% ipython --no-banner

In [1]: import numpy as np

In [2]: np.set_printoptions(precision=3, suppress=True, linewidth=200, sign=" ")

In [3]: def tidy(a):
   ...:     return np.round(a, 3) + 0
   ...: 

In [4]: X = np.array([[-1.08, 3.36, -2.76, -1.2],
   ...:     [-0.29, 0.28, 1.41, 1.9],
   ...:     [0.2, -1.05, 1.99, 1.75],
   ...:     [-0.79, 2.03, -0.54, 0.65]])

In [5]: print(X)
[[-1.08  3.36 -2.76 -1.2 ]
 [-0.29  0.28  1.41  1.9 ]
 [ 0.2  -1.05  1.99  1.75]
 [-0.79  2.03 -0.54  0.65]]

In [6]: B = np.array([[4, 4, 6], [2, 1, 1]])

In [7]: Z = np.kron(B, X)

In [8]: print(tidy(np.linalg.norm(Z, 2)), tidy(np.linalg.norm(B, 2) * np.linalg.norm(X, 2)))
48.526 48.526

In [9]: print(np.linalg.matrix_rank(Z))
4

In [10]: x = np.array([-1, -1, -1, 3])

In [11]: h = np.maximum(X @ x, 0)

In [12]: print(tidy(h))
[ 0.    4.3   4.11  1.25]

In [13]: print(X * (h > 1e-9)[:, None])
[[-0.    0.   -0.   -0.  ]
 [-0.29  0.28  1.41  1.9 ]
 [ 0.2  -1.05  1.99  1.75]
 [-0.79  2.03 -0.54  0.65]]

In [14]: print(np.flatnonzero(h > 1e-9))
[ 1  2  3]

In [15]: feats = np.array([[0, 0, 2, 0], [-2, 0, 0, 0], [0, 1, 0, 0], [0, 0, 0, 0]])

In [16]: left, sigma, VT = np.linalg.svd(feats)

In [17]: vecs = VT[:(sigma > 1e-8).sum()]

In [18]: rng = np.random.default_rng(13800)

In [19]: x = feats[3] + 5 * feats[2] + rng.integers(2) * np.eye(4)[1]

In [20]: print(x)
[ 0.  5.  0.  0.]

In [21]: print(np.allclose(vecs.T @ vecs @ x, x))
True

In [22]: print(tidy(np.linalg.norm(x - vecs.T @ vecs @ x)))
0.0

In [23]: E = np.loadtxt("x.csv", delimiter=",")

In [24]: print(E)
[[ 5.  4.  0.  0.]
 [ 4.  4.  0.  0.]
 [ 0.  0.  5.  4.]
 [ 0.  0.  4.  4.]]

In [25]: B = E / np.sqrt((E ** 2).mean(axis=1, keepdims=True))

In [26]: print(E - E.mean(axis=1, keepdims=True))
[[ 2.75  1.75 -2.25 -2.25]
 [ 2.    2.   -2.   -2.  ]
 [-2.25 -2.25  2.75  1.75]
 [-2.   -2.    2.    2.  ]]
